In [1]: import numpy as np

In [2]: from numpy import linalg as LA

In [3]: np.set_printoptions(precision=3, suppress=True, linewidth=160, floatmode="fixed")

In [4]: A = np.loadtxt("sample12.csv", delimiter=",")

In [5]: print(A)
[[ 0.000 -3.000 -7.000 -3.000 -1.000 -4.000  9.000 -3.000  0.000  0.000  0.000  0.000]
 [-9.000 -8.000  0.000  9.000  6.000  7.000 -6.000 -7.000  0.000  0.000  0.000  0.000]
 [ 8.000 -3.000 -1.000  0.000 -6.000 -6.000  9.000  0.000  0.000  0.000  0.000  0.000]
 [-6.000  3.000  8.000  1.000  0.000  8.000 -6.000  6.000  0.000  0.000  0.000  0.000]
 [-9.000 -6.000 -2.000 -6.000  0.000 -2.000 -5.000  8.000  0.000  0.000  0.000  0.000]
 [ 4.000 -5.000 -9.000  2.000  9.000 -5.000  3.000 -7.000  0.000  0.000  0.000  0.000]
 [ 3.000  9.000  5.000  0.000  7.000 -5.000 -8.000 -6.000  0.000  0.000  0.000  0.000]
 [-8.000 -7.000 -9.000  2.000  4.000 -3.000  7.000  0.000  0.000  0.000  0.000  0.000]
 [ 0.000  0.000  0.000  0.000  0.000  0.000  0.000  0.000  1.000  1.000  2.000  0.000]
 [ 0.000  0.000  0.000  0.000  0.000  0.000  0.000  0.000  3.000  1.000  0.000  3.000]
 [ 0.000  0.000  0.000  0.000  0.000  0.000  0.000  0.000  0.000  0.000  3.000  0.000]
 [ 0.000  0.000  0.000  0.000  0.000  0.000  0.000  0.000  1.000  0.000  0.000  0.000]]

In [6]: print(round(np.abs(LA.eigvals(A)).max(), 3))
19.541

In [7]: LA.determinant(A)
AttributeError: module 'numpy.linalg' has no attribute 'determinant'


In [8]: print((A - A.T) / 2)
[[ 0.000  3.000 -7.500  1.500  4.000 -4.000  3.000  2.500  0.000  0.000  0.000  0.000]
 [-3.000  0.000  1.500  3.000  6.000  6.000 -7.500  0.000  0.000  0.000  0.000  0.000]
 [ 7.500 -1.500  0.000 -4.000 -2.000  1.500  2.000  4.500  0.000  0.000  0.000  0.000]
 [-1.500 -3.000  4.000  0.000  3.000  3.000 -3.000  2.000  0.000  0.000  0.000  0.000]
 [-4.000 -6.000  2.000 -3.000  0.000 -5.500 -6.000  2.000  0.000  0.000  0.000  0.000]
 [ 4.000 -6.000 -1.500 -3.000  5.500  0.000  4.000 -2.000  0.000  0.000  0.000  0.000]
 [-3.000  7.500 -2.000  3.000  6.000 -4.000  0.000 -6.500  0.000  0.000  0.000  0.000]
 [-2.500  0.000 -4.500 -2.000 -2.000  2.000  6.500  0.000  0.000  0.000  0.000  0.000]
 [ 0.000  0.000  0.000  0.000  0.000  0.000  0.000  0.000  0.000 -1.000  1.000 -0.500]
 [ 0.000  0.000  0.000  0.000  0.000  0.000  0.000  0.000  1.000  0.000  0.000  1.500]
 [ 0.000  0.000  0.000  0.000  0.000  0.000  0.000  0.000 -1.000  0.000  0.000  0.000]
 [ 0.000  0.000  0.000  0.000  0.000  0.000  0.000  0.000  0.500 -1.500  0.000  0.000]]

In [9]: print(np.sort(np.abs(LA.eigvals(A))))
[ 1.000  1.000  3.000  3.000  5.182  6.483  6.483  8.422 10.053 12.346 12.346 19.541]

In [10]: print(LA.matrix_power(A, 3))
[[-1056.000 -2879.000  -909.000  1009.000  -773.000   889.000   931.000  -282.000     0.000     0.000     0.000     0.000]
 [ -231.000 -3002.000 -3324.000   948.000   177.000 -1179.000  3665.000  -994.000     0.000     0.000     0.000     0.000]
 [ -274.000  -731.000   340.000   935.000   -67.000   550.000  -254.000 -1304.000     0.000     0.000     0.000     0.000]
 [  209.000  2903.000  1567.000 -1644.000   190.000  -287.000 -1721.000  1347.000     0.000     0.000     0.000     0.000]
 [ -345.000   785.000   -42.000    74.000   687.000  -259.000  -259.000  -340.000     0.000     0.000     0.000     0.000]
 [ -414.000 -3620.000 -2781.000  1568.000  -225.000  -288.000  2797.000  -849.000     0.000     0.000     0.000     0.000]
 [ 2121.000  1026.000  -510.000   -41.000   136.000 -1044.000  1420.000   -53.000     0.000     0.000     0.000     0.000]
 [-1691.000 -4719.000 -2548.000  1570.000  -607.000   558.000  2384.000   -18.000     0.000     0.000     0.000     0.000]
 [    0.000     0.000     0.000     0.000     0.000     0.000     0.000     0.000    13.000     6.000    32.000     6.000]
 [    0.000     0.000     0.000     0.000     0.000     0.000     0.000     0.000    24.000    13.000    36.000    12.000]
 [    0.000     0.000     0.000     0.000     0.000     0.000     0.000     0.000     0.000     0.000    27.000     0.000]
 [    0.000     0.000     0.000     0.000     0.000     0.000     0.000     0.000     4.000     2.000     8.000     3.000]]

In [11]: print(np.trace(A))
-16.0

In [12]: print((A != 0).astype(int))
[[0 1 1 1 1 1 1 1 0 0 0 0]
 [1 1 0 1 1 1 1 1 0 0 0 0]
 [1 1 1 0 1 1 1 0 0 0 0 0]
 [1 1 1 1 0 1 1 1 0 0 0 0]
 [1 1 1 1 0 1 1 1 0 0 0 0]
 [1 1 1 1 1 1 1 1 0 0 0 0]
 [1 1 1 0 1 1 1 1 0 0 0 0]
 [1 1 1 1 1 1 1 0 0 0 0 0]
 [0 0 0 0 0 0 0 0 1 1 1 0]
 [0 0 0 0 0 0 0 0 1 1 0 1]
 [0 0 0 0 0 0 0 0 0 0 1 0]
 [0 0 0 0 0 0 0 0 1 0 0 0]]

In [13]: r0 = np.array([3, 1, 0, 0, 2, 3, 3, 1, 1, 1, 0, 3])

In [14]: other = A + np.outer(r0, np.eye(12)[0])

In [15]: print(round(LA.det(other) / LA.det(A), 3), np.round(1 + LA.solve(A, r0)[0], 3))
0.886 0.886

In [16]: print(other)
[[ 3.000 -3.000 -7.000 -3.000 -1.000 -4.000  9.000 -3.000  0.000  0.000  0.000  0.000]
 [-8.000 -8.000  0.000  9.000  6.000  7.000 -6.000 -7.000  0.000  0.000  0.000  0.000]
 [ 8.000 -3.000 -1.000  0.000 -6.000 -6.000  9.000  0.000  0.000  0.000  0.000  0.000]
 [-6.000  3.000  8.000  1.000  0.000  8.000 -6.000  6.000  0.000  0.000  0.000  0.000]
 [-7.000 -6.000 -2.000 -6.000  0.000 -2.000 -5.000  8.000  0.000  0.000  0.000  0.000]
 [ 7.000 -5.000 -9.000  2.000  9.000 -5.000  3.000 -7.000  0.000  0.000  0.000  0.000]
 [ 6.000  9.000  5.000  0.000  7.000 -5.000 -8.000 -6.000  0.000  0.000  0.000  0.000]
 [-7.000 -7.000 -9.000  2.000  4.000 -3.000  7.000  0.000  0.000  0.000  0.000  0.000]
 [ 1.000  0.000  0.000  0.000  0.000  0.000  0.000  0.000  1.000  1.000  2.000  0.000]
 [ 1.000  0.000  0.000  0.000  0.000  0.000  0.000  0.000  3.000  1.000  0.000  3.000]
 [ 0.000  0.000  0.000  0.000  0.000  0.000  0.000  0.000  0.000  0.000  3.000  0.000]
 [ 3.000  0.000  0.000  0.000  0.000  0.000  0.000  0.000  1.000  0.000  0.000  0.000]]

In [17]: print(LA.matrix_rank(LA.inv(other) - LA.inv(A), tol=1e-8))
1

In [18]: x = np.array([-2, 1, 2, 1, 2, -1, -2, 2, 0, 0, -2, 2])

In [19]: print(other @ (2 * x))
[-96.000  40.000 -90.000  96.000  52.000 -64.000  60.000 -24.000 -12.000   8.000 -12.000 -12.000]

In [20]: print(np.sign((other @ x).round(6)))
[-1.000  1.000 -1.000  1.000  1.000 -1.000  1.000 -1.000 -1.000  1.000 -1.000 -1.000]

In [21]: U, sig, vt = LA.svd(A, full_matrices=False)

In [22]: print(np.cumsum(sig ** 2) / np.sum(sig ** 2))
[0.381 0.655 0.856 0.940 0.962 0.974 0.983 0.992 0.998 0.999 1.000 1.000]

In [23]: print(np.abs(U[:, 0]).round(6).argmax())
3

In [24]: print((sig > 1e-8).sum())
12

In [25]: data = np.loadtxt("mat.csv", delimiter=",")

In [26]: print(data)
[[ 0.133 -0.026  0.296 -0.652 -0.287  0.167 -0.035  0.407  0.043  0.307  0.135 -0.034 -0.088]
 [-0.078 -0.149 -0.934  1.121  0.730 -0.304 -0.189 -0.901 -0.106 -0.837 -0.219  0.037  0.195]
 [-0.020 -0.083 -0.282  0.174  0.487 -0.266 -0.435 -0.300 -0.365 -0.191 -0.018  0.237  0.089]
 [ 0.139  0.323  0.546 -0.570  0.015 -0.092 -0.160  0.544 -0.139  0.424  0.393  0.402 -0.094]
 [-0.185 -0.325 -0.340  0.126  0.328 -0.148 -0.705  0.042 -0.593 -0.379 -0.003  0.430 -0.041]
 [ 0.191  0.325  0.656 -0.770 -0.153  0.070  0.168  0.373  0.161  0.701  0.271 -0.138 -0.063]
 [ 0.041  0.276  0.039  0.238 -0.014 -0.021  0.422 -0.202  0.362  0.060  0.056 -0.216  0.052]]

In [27]: r0 = np.array([2, 1])

In [28]: print(np.cross(data[4, :3], data[6, :3]))
[ 0.081 -0.007 -0.038]

In [29]: print(np.convolve(data[4], r0))
[-0.370 -0.835 -1.005 -0.088  0.782  0.032 -1.558 -0.621 -1.144 -1.351 -0.385  0.857  0.348 -0.041]
